$ python3 -q
>>> import numpy as np
>>> import numpy.linalg as la
>>> np.set_printoptions(suppress=True, linewidth=100)
>>> W0 = np.load("dump.npy")
>>> print(W0)
[[-4  3  1  1  1 -1]
 [-1 -7  1  0 -2 -1]
 [-1  1  8  1  0 -1]
 [-1  0  1  3  2  2]
 [ 1  2  3 -2 -2  0]
 [ 2 -1  3  0 -2  6]]
>>> print(la.matrix_power(W0, 4))
[[  -78 -1502   493  -118  -577  -249]
 [  249  1549  -420   141   706    42]
 [ -531    42  3584   576   122  -927]
 [  -59   -52  2131   389  -104   408]
 [ -275  -310   831    74   -94  -458]
 [ -170   467  3546   719     8   788]]
>>> print(W0 @ W0)
[[ 10 -29   8  -2  -8  -4]
 [  6  44  -9   4  19   1]
 [ -8  -1  62  10   1 -12]
 [  6   0  22   5  -3  18]
 [ -9 -12  19   2  -3 -10]
 [  0   6  37   9  -4  32]]
>>> print(round(float(np.abs(la.eigvals(W0)).max()), 1))
7.1
>>> print(np.round(np.sort(np.abs(la.eigvals(W0))), 1))
[0.8 1.2 3.9 5.8 7.1 7.1]
>>> U, sigma, vt = la.svd(W0)
>>> print(sigma.round(1))
[9.5 8.5 7.  5.4 2.6 0.1]
>>> other = U[:, :5] @ np.diag(sigma[:5]) @ vt[:5]
>>> print(round(la.norm(W0 - other, 2), 1), np.round(sigma[5], 1))
0.1 0.1
>>> print(np.round(np.abs(W0 - other).max(), 1))
0.1
>>> print(round(la.norm(W0 - other) / la.norm(W0), 1))
0.0
>>> print(la.matrix_rank(W0, rtol=0.05))
5
>>> print(round(np.log10(la.cond(W0))))
2
>>> print(la.matrix_rank(W0, rtol=0.1))
5
>>> print(round(la.norm(W0, 2) / la.norm(W0), 1))
0.6
>>> print(np.argsort(-la.norm(W0, axis=0).round(6), kind="stable")[:3])
[2 1 5]
>>> E = np.loadtxt("m.csv", delimiter=",")
>>> print(E)
[[  8.  -16.5  17.7]
 [  8.  -15.9  18.8]
 [  0.5  -1.4  10.1]
 [  7.4 -14.9  16.6]
 [ 10.1 -16.2  18.5]
 [  7.7 -16.3  19.2]
 [  3.   -1.8  10.9]
 [  9.6 -15.9  19.9]
 [  0.3  -1.4  11.2]
 [  9.1 -14.6  18.4]
 [  1.4  -1.8  10.4]
 [  0.   -2.2  13.3]
 [  2.   -1.4  12.2]
 [  3.3  -0.4  12.6]
 [  3.2  -2.5  11.4]
 [  1.   -1.1  11.8]
 [  1.7  -1.8  10.6]
 [  9.  -16.6  15.8]
 [  2.3  -2.   13.2]
 [  9.5 -17.6  18.4]
 [  9.1 -16.3  17.8]
 [  3.   -1.   11.3]
 [  3.2  -0.8  13.4]
 [ 10.4 -17.   18.9]
 [  2.7  -2.   13.2]
 [  1.3  -1.9  11.6]
 [  8.8 -15.4  17.1]
 [  8.7 -14.1  19.1]]
>>> Ac = E - E.mean(axis=0)
>>> U, sigma, vt = la.svd(Ac, full_matrices=False)
>>> print(np.round(np.abs(vt[-1]), 1))
[0.9 0.2 0.5]
>>> print(sigma.round(1))
[45.6  5.7  4.6]
>>> lab = E[:, 2] > np.median(E[:, 2])
>>> u = E[lab].mean(axis=0) - E[~lab].mean(axis=0)
>>> print(np.round((((E - E.mean(axis=0)) @ u > 0) == lab).mean(), 1))
1.0
>>> print(np.argsort(-np.abs(u).round(6), kind="stable"))
[1 0 2]
>>> print(lab.astype(int))
[1 1 0 1 1 1 0 1 0 1 0 0 0 0 0 0 0 1 0 1 1 0 1 1 0 0 1 1]
>>> print(u.round(1))
[  6.6 -13.2   6.1]
>>> C2 = np.cov(E, rowvar=False)
>>> print(C2.shape)
(3, 3)
>>> print(np.round(np.median(E, axis=0), 1))
[ 3.2 -2.4 13.4]
>>> print(np.round(E.std(axis=0), 1))
[3.6 7.2 3.4]
>>> print(np.round(np.corrcoef(E.T), 1))
[[ 1.  -1.   0.9]
 [-1.   1.  -0.9]
 [ 0.9 -0.9  1. ]]
>>> Ac = (E - E.mean(axis=0)) / E.std(axis=0)
>>> print(np.round(Ac.std(axis=0), 1))
[1. 1. 1.]
>>> print(np.argwhere(np.abs(Ac) > 2))
[]
>>> beta = la.lstsq(np.delete(Ac, 2, axis=1), Ac[:, 2])[0]
>>> print(np.abs(beta).argmax())
1
>>> print(beta.round(1))
[ 0.4 -0.6]
>>> rng = np.random.default_rng(605)
>>> lab = rng.permutation(3)
>>> other = E[:, lab] * rng.choice([-1, 1], 3)
>>> print(other)
[[ 17.7 -16.5   8. ]
 [ 18.8 -15.9   8. ]
 [ 10.1  -1.4   0.5]
 [ 16.6 -14.9   7.4]
 [ 18.5 -16.2  10.1]
 [ 19.2 -16.3   7.7]
 [ 10.9  -1.8   3. ]
 [ 19.9 -15.9   9.6]
 [ 11.2  -1.4   0.3]
 [ 18.4 -14.6   9.1]
 [ 10.4  -1.8   1.4]
 [ 13.3  -2.2   0. ]
 [ 12.2  -1.4   2. ]
 [ 12.6  -0.4   3.3]
 [ 11.4  -2.5   3.2]
 [ 11.8  -1.1   1. ]
 [ 10.6  -1.8   1.7]
 [ 15.8 -16.6   9. ]
 [ 13.2  -2.    2.3]
 [ 18.4 -17.6   9.5]
 [ 17.8 -16.3   9.1]
 [ 11.3  -1.    3. ]
 [ 13.4  -0.8   3.2]
 [ 18.9 -17.   10.4]
 [ 13.2  -2.    2.7]
 [ 11.6  -1.9   1.3]
 [ 17.1 -15.4   8.8]
 [ 19.1 -14.1   8.7]]
>>> U, _, vt = la.svd(E.T @ other)
>>> print(np.round(la.lstsq(E, other)[0], 1) + 0)
[[0. 0. 1.]
 [0. 1. 0.]
 [1. 0. 0.]]
>>> print(lab)
[2 1 0]
>>> print(np.round(U @ vt, 1) + 0)
[[0. 0. 1.]
 [0. 1. 0.]
 [1. 0. 0.]]
>>> K = np.array([[-2.6, 0.2, 0.0],
...     [1.4, -0.8, 0.3],
...     [0.8, -0.5, -0.6],
...     [0.1, -0.2, 1.9],
...     [0.3, -0.5, -1.2],
...     [1.7, 1.2, 0.8]])
>>> K[1] = K[2] + 0.1 * rng.normal(size=3)
>>> print(K.round(1))
[[-2.6  0.2  0. ]
 [ 0.8 -0.6 -0.7]
 [ 0.8 -0.5 -0.6]
 [ 0.1 -0.2  1.9]
 [ 0.3 -0.5 -1.2]
 [ 1.7  1.2  0.8]]
>>> hat = K @ la.solve(K.T @ K, K.T)
>>> print(la.matrix_rank(np.eye(6) - hat))
3
>>> m1 = np.loadtxt("out3.csv", delimiter=",")
>>> print(m1)
[[  0.6  -1.    1.2   1.2 -20. ]
 [  1.2   0.8   0.3  -0.2  -4. ]
 [ -0.4  -0.6  -0.6   0.3   2. ]
 [  1.9  -0.3  -2.4   0.5  -8. ]
 [  0.3   1.2  -1.2   1.2  34. ]
 [  0.2   0.3   0.5   0.7 -26. ]]
>>> # column 4 is much longer than the rest
>>> U, sigma, vt = la.svd(m1)
>>> print(np.argmax(sigma[:-1] / (sigma[1:] + 1e-6)) + 1)
1
>>> other = U[:, :1] @ np.diag(sigma[:1]) @ vt[:1]
>>> print(round(la.norm(m1 - other, 2), 1), round(sigma[1], 1))
3.4 3.4
>>> print(other.round(1) + 0)
[[  0.2  -0.4   0.5   0.  -20. ]
 [  0.   -0.1   0.1   0.   -4. ]
 [  0.    0.   -0.1   0.    2. ]
 [  0.1  -0.2   0.2   0.   -8. ]
 [ -0.4   0.7  -0.9  -0.1  34. ]
 [  0.3  -0.6   0.7   0.  -26. ]]
>>> M = np.loadtxt("data.csv", delimiter=",")
>>> print(M)
[[ 1.  0.  3.  4. -1.]
 [ 0. -4.  2.  4.  2.]
 [-3.  1.  2. -2.  1.]
 [ 1. -3.  0.  2.  2.]
 [ 3. -5.  1.  5.  3.]
 [ 0. -1.  1.  4. -2.]
 [-3.  1.  2. -2.  1.]
 [-3.  1.  2. -2.  1.]
 [ 0.  0.  0.  0.  0.]
 [ 4. -8.  0.  8.  3.]]
>>> # row 6 repeats row 2
>>> Ac = (M - M.mean(axis=0)) / M.std(axis=0)
>>> print(np.round(Ac.std(axis=0), 1))
[1. 1. 1. 1. 1.]
>>> print(np.argwhere(np.abs(Ac) > 2))
[[9 1]]
>>> beta = la.lstsq(np.delete(Ac, 1, axis=1), Ac[:, 1])[0]
>>> print(np.abs(beta).argmax())
2
>>> u = np.array([4, 4, 9])
>>> print(np.cross(M[0, :3], M[8, :3]))
[0. 0. 0.]
>>> print(np.convolve(M[0], u))
[ 4.  4. 21. 28. 39. 32. -9.]
>>> arr = np.load("a.npy")
>>> print(arr.round(1))
[[ 1.   0.   0.   0. ]
 [ 0.   0.5  0.  -0.9]
 [ 0.   0.   1.   0. ]
 [ 0.   0.9  0.   0.5]]
>>> other = np.c_[E[:, :2] @ np.array([[1, 0], [2, 0]]), np.array([1, 2, 0, 1, -2, 1, 1, 2, 1, 1, -2, 2, 1, 1, 0, 2, 2, 0, -1, -2, -2, 1, 0, 1, -2, -1, 1, -1])]
>>> print(other.round(1))
[[-25.    0.    1. ]
 [-23.8   0.    2. ]
 [ -2.3   0.    0. ]
 [-22.4   0.    1. ]
 [-22.3   0.   -2. ]
 [-24.9   0.    1. ]
 [ -0.6   0.    1. ]
 [-22.2   0.    2. ]
 [ -2.5   0.    1. ]
 [-20.1   0.    1. ]
 [ -2.2   0.   -2. ]
 [ -4.4   0.    2. ]
 [ -0.8   0.    1. ]
 [  2.5   0.    1. ]
 [ -1.8   0.    0. ]
 [ -1.2   0.    2. ]
 [ -1.9   0.    2. ]
 [-24.2   0.    0. ]
 [ -1.7   0.   -1. ]
 [-25.7   0.   -2. ]
 [-23.5   0.   -2. ]
 [  1.    0.    1. ]
 [  1.6   0.    0. ]
 [-23.6   0.    1. ]
 [ -1.3   0.   -2. ]
 [ -2.5   0.   -1. ]
 [-22.    0.    1. ]
 [-19.5   0.   -1. ]]
>>> print(np.round(la.norm(other - E @ la.lstsq(E, other)[0], axis=0), 1) + 0)
[0. 0. 7.]
>>> u = np.array([1, 2])
>>> print(np.round(np.array([np.convolve(row, u, "same") for row in arr]), 1))
[[ 1.   2.   0.   0. ]
 [ 0.   0.5  1.  -0.9]
 [ 0.   0.   1.   2. ]
 [ 0.   0.9  1.7  0.5]]
>>> print(np.polyval(u, arr[0]))
[3. 2. 2. 2.]
>>> print(np.round(la.svd(arr, compute_uv=False), 1))
[1. 1. 1. 1.]
>>> print(arr[:, 1] @ arr[:, 2])
0.0
>>> print(np.round(arr @ arr.T, 1) + 0)
[[1. 0. 0. 0.]
 [0. 1. 0. 0.]
 [0. 0. 1. 0.]
 [0. 0. 0. 1.]]
>>> print(np.round(la.pinv(arr), 1))
[[ 1.   0.   0.   0. ]
 [ 0.   0.5  0.   0.9]
 [ 0.   0.   1.   0. ]
 [ 0.  -0.9  0.   0.5]]
>>> print(np.round(arr.T @ arr, 1) + 0)
[[1. 0. 0. 0.]
 [0. 1. 0. 0.]
 [0. 0. 1. 0.]
 [0. 0. 0. 1.]]
